$ python -q
>>> import numpy as np
>>> from numpy import linalg as LA
>>> np.set_printoptions(precision=1, suppress=True, linewidth=160)
>>> m1 = np.loadtxt("sample13.csv", delimiter=",")
>>> print(m1)
[[ 0.2 -0.3  0.3]
 [-0.3  0.3 -0.4]
 [ 0.3 -0.4  0.5]]
>>> # equal to its transpose
>>> print(np.abs(np.diag(LA.qr(m1)[1])) > 1e-9)
[ True False False]
>>> print(np.allclose(m1[:-1].T @ LA.lstsq(m1[:-1].T, m1[-1])[0], m1[-1]))
True
>>> print(LA.lstsq(m1[:-1].T, m1[-1])[2])
1
>>> print(m1 @ LA.pinv(m1) @ m1)
[[ 0.2 -0.3  0.3]
 [-0.3  0.3 -0.4]
 [ 0.3 -0.4  0.5]]
>>> W1 = np.array([[2, 6, 9, 6, 9], [4, 8, 0, 0, 6], [6, 4, 3, 7, 9]])
>>> beta = np.array([-1, -3, -1, -5, 0])
>>> act = np.maximum(m1 @ W1 + beta, 0)
>>> print(act)
[[0.4 0.  1.9 0.  3.4]
 [0.  0.  0.  0.  0. ]
 [1.1 0.  3.4 0.4 5. ]]
>>> print(LA.matrix_rank(act))
2
>>> print((act > 0).mean(axis=0))
[0.7 0.  0.7 0.3 0.7]
>>> cent = np.array([[2, 2, 1], [2, 0, 0], [1, 0, 3], [1, 2, 0], [3, 2, 3]])
>>> print((act @ cent).round(6).argmax(axis=1))
[2 0 2]
>>> ang = np.radians(120)
>>> R = np.eye(5)
>>> R[4, 4] = R[0, 0] = np.cos(ang)
>>> R[4, 0], R[0, 4] = -np.sin(ang), np.sin(ang)
>>> print(R)
[[-0.5  0.   0.   0.   0.9]
 [ 0.   1.   0.   0.   0. ]
 [ 0.   0.   1.   0.   0. ]
 [ 0.   0.   0.   1.   0. ]
 [-0.9  0.   0.   0.  -0.5]]
>>> out = act @ R.T
>>> print(round(LA.det(R), 1), np.trace(R))
1.0 2.0
>>> print(LA.svd(act, compute_uv=False), LA.svd(out, compute_uv=False))
[7.3 0.4 0. ] [7.3 0.4 0. ]
>>> print(out)
[[ 2.7  0.   1.9  0.  -2. ]
 [ 0.   0.   0.   0.   0. ]
 [ 3.8  0.   3.4  0.4 -3.4]]
>>> print(np.abs(out - act).max(axis=0))
[2.8 0.  0.  0.  8.5]
>>> f = np.array([2, 3, -1])
>>> print(np.array([np.convolve(row, f, "same") for row in out]))
[[  8.2   1.1   5.8  -5.9  -6. ]
 [  0.    0.    0.    0.    0. ]
 [ 11.5   2.9  10.9  -9.2 -10.7]]
>>> print(np.cross(out[1, :3], out[2, :3]))
[0. 0. 0.]
>>> print(np.polyval(f, out[1]))
[-1. -1. -1. -1. -1.]
>>> print(np.convolve(out[1], f))
[0. 0. 0. 0. 0. 0. 0.]
>>> w, vecs = LA.eigh(m1)
>>> x0 = np.array([-3, 0, -2])
>>> print(vecs * np.abs(w) @ vecs.T)
[[ 0.2 -0.3  0.3]
 [-0.3  0.3 -0.4]
 [ 0.3 -0.4  0.5]]
>>> print(np.round(LA.eigvalsh(m1[1:, 1:]), 1) + 0)
[0.  0.8]
>>> print(round(float(x0 @ m1 @ x0 / (x0 @ x0)), 1), round(w[0], 1), w[-1])
0.6 -0.0 1.0
>>> print(np.round(x0 @ m1 @ x0, 1))
7.8
>>> print((np.sign(vecs[:, -1].round(6)) == np.sign(vecs[0, -1].round(6))).astype(int))
[1 0 1]
>>> print(vecs * np.maximum(w, 0) @ vecs.T)
[[ 0.2 -0.3  0.3]
 [-0.3  0.3 -0.4]
 [ 0.3 -0.4  0.5]]
>>> F = np.load("w.npy")
>>> print(F)
[[0 0 0 1]
 [0 0 1 0]
 [0 1 0 0]
 [1 0 0 0]]
>>> rng = np.random.default_rng(92002)
>>> idx = rng.permutation(4)
>>> print(idx)
[3 2 1 0]
>>> out = F[idx][:, idx]
>>> print(out)
[[0 0 0 1]
 [0 0 1 0]
 [0 1 0 0]
 [1 0 0 0]]
>>> print(np.trace(out))
0
>>> print(np.sort(np.abs(LA.eigvals(out))))
[1. 1. 1. 1.]
>>> out = np.array([[8, 9, 9], [3, -8, 3], [-3, 1, 9]])
>>> X = np.triu(out, 1)
>>> print(X)
[[0 9 9]
 [0 0 3]
 [0 0 0]]
>>> # triangular, det is the product of the diagonal
>>> P = np.triu(np.array([[-9, 9, -6], [-4, 1, 6], [2, 4, 7]]), 1) + np.eye(3)
>>> out = P @ X @ LA.inv(P)
>>> print(np.trace(out), np.trace(X))
0.0 0
>>> print(P @ X - X @ P)
[[  0.   0. -27.]
 [  0.   0.   0.]
 [  0.   0.   0.]]
>>> print(round(float(LA.det(out)), 1))
0.0
>>> print(out)
[[  0.   9. -18.]
 [  0.   0.   3.]
 [  0.   0.   0.]]
>>> Uu, s, VT = LA.svd(X)
>>> print(np.argmax(s[:-1] / (s[1:] + 1e-6)) + 1)
2
>>> out = Uu[:, :2] @ np.diag(s[:2]) @ VT[:2]
>>> print(np.round(np.abs(X - out).max(), 1))
0.0
>>> print(np.round(LA.norm(X - out) / LA.norm(X), 1))
0.0
>>> W1 = np.array([[-1, 0, 3, 3, 2], [5, -3, 5, -1, 3], [3, -1, -4, 4, -2]])
>>> beta = np.array([1, 3, 3, 2, 1])
>>> act = np.maximum(X @ W1 + beta, 0)
>>> print((act > 0).mean(axis=0))
[1.  0.3 0.7 1.  0.7]
>>> print(act)
[[73  0 12 29 10]
 [10  0  0 14  0]
 [ 1  3  3  2  1]]
>>> cent = np.array([[-2, 0, -2], [1, -2, 0], [3, -1, -1], [2, -1, 1], [-3, 1, 2]])
>>> print((act @ cent).round(6).argmax(axis=1))
[1 0 0]
>>> J = np.array([[0, 0, 0, 1], [0, 0, 1, 0], [0, 1, 0, 1], [1, 0, 1, 0]])
>>> # symmetric
>>> print(J @ J)
[[1 0 1 0]
 [0 1 0 1]
 [1 0 2 0]
 [0 1 0 2]]
>>> Lm = np.diag(J.sum(axis=1)) - J
>>> print(LA.matrix_rank(Lm))
3
>>> print(Lm @ np.ones(4))
[0. 0. 0. 0.]
>>> x0 = np.array([-4, -8, 3, -3])
>>> target = J @ x0
>>> print(target)
[ -3   3 -11  -1]
>>> print(LA.solve(J.T, J[1]))
[0. 1. 0. 0.]
>>> print(LA.solve(J, J[:, 2]))
[0. 0. 1. 0.]
>>> A = np.loadtxt("x.csv", delimiter=",")
>>> print(A.round(1) + 0)
[[-0.1 -1.   0. ]
 [ 0.   0.   1. ]
 [-1.   0.1  0. ]]
>>> # columns are unit length and at right angles
>>> blk = np.stack([A, 3 * A, A[::-1]])
>>> print(LA.matrix_rank(blk))
[3 3 3]
>>> print(blk.shape)
(3, 3, 3)
>>> print(LA.det(blk))
[ 1. 27. -1.]
>>> print(np.round(blk.sum(axis=0), 1) + 0)
[[-1.4 -3.9  0. ]
 [ 0.2  0.   5. ]
 [-4.1 -0.6  0.2]]
>>> print(LA.matrix_rank(blk.reshape(3, -1)))
2
>>> feats = np.load("dump.npy")
>>> print(feats)
[[-0.5  1.5]
 [-1.7  0.1]
 [-1.3  0. ]]
>>> q, vecs = LA.qr(F[:, :1])[0], LA.qr(F[:, 1:])[0]
>>> s = LA.svd(q.T @ vecs, compute_uv=False)
>>> print(np.round(LA.norm(q @ q.T - vecs @ vecs.T, 2), 1))
1.0
>>> print((s > 0.9).sum())
0
>>> print(np.degrees(np.arccos(s.clip(0, 1))))
[90.]
>>> W0 = np.loadtxt("mat.csv", delimiter=",")
>>> print(W0)
[[ 0.9  0.1  0.2  0.4]
 [ 0.1  0.9 -0.2 -0.4]
 [ 0.2 -0.2  0.8 -0.6]
 [ 0.4 -0.4 -0.6 -0.6]]
>>> x0 = np.array([-8, 0, 7, 6])
>>> target = W0 @ x0
>>> print(target)
[ -3.6  -4.4   0.8 -10.8]
>>> print(np.round(LA.solve(W0, 3 * target), 1) + 0)
[-24.   0.  21.  18.]
>>> print(np.round(LA.solve(W0.T, W0[2]), 1) + 0)
[0. 0. 1. 0.]
>>> print(np.round(LA.solve(W0, W0[:, 1]), 1) + 0)
[0. 1. 0. 0.]
>>> w, vecs = LA.eigh(W0)
>>> x0 = np.array([1, 1, 1, 0])
>>> print(round(x0 @ W0 @ x0, 1))
2.8
>>> print(LA.eigvalsh(W0[1:, 1:]))
[-0.9  1.   1. ]
>>> print(np.round(np.abs(W0).sum(axis=1).max(), 1), round(float(np.abs(w).max()), 1))
2.0 1.0
>>> x0 = np.array([2, -4, 3, -2])
>>> print(np.abs(LA.eigvals(W0)))
[1. 1. 1. 1.]
>>> print(np.round(LA.norm(x0), 1), round(LA.norm(W0 @ x0), 1))
5.7 5.7
>>> print([p for p in range(1, 25) if np.allclose(LA.matrix_power(W0, p), np.eye(4))])
[2, 4, 6, 8, 10, 12, 14, 16, 18, 20, 22, 24]
>>> print(round(float(LA.det(W0)), 1))
-1.0
>>> w, vecs = LA.eigh(W0)
>>> print(LA.eigvalsh(W0 + 5 * np.eye(4)))
[4. 6. 6. 6.]
>>> print(np.round(vecs.T @ W0 @ vecs, 1) + 0)
[[-1.  0.  0.  0.]
 [ 0.  1.  0.  0.]
 [ 0.  0.  1.  0.]
 [ 0.  0.  0.  1.]]
>>> print(LA.eigvalsh(W0 @ W0))
[1. 1. 1. 1.]
>>> f = np.array([3, 3, 3])
>>> E = 2 * np.eye(3) + np.outer(f, f)
>>> print(E)
[[11.  9.  9.]
 [ 9. 11.  9.]
 [ 9.  9. 11.]]
>>> w, vecs = LA.eigh(E)
>>> print(np.abs(vecs[:, -1]).round(6).argmax())
0
>>> print((w > 1e-8).sum(), (w < -1e-8).sum())
3 0
>>> print(LA.svd(E, compute_uv=False))
[29.  2.  2.]
>>> print(vecs @ np.diag(w) @ vecs.T)
[[11.  9.  9.]
 [ 9. 11.  9.]
 [ 9.  9. 11.]]
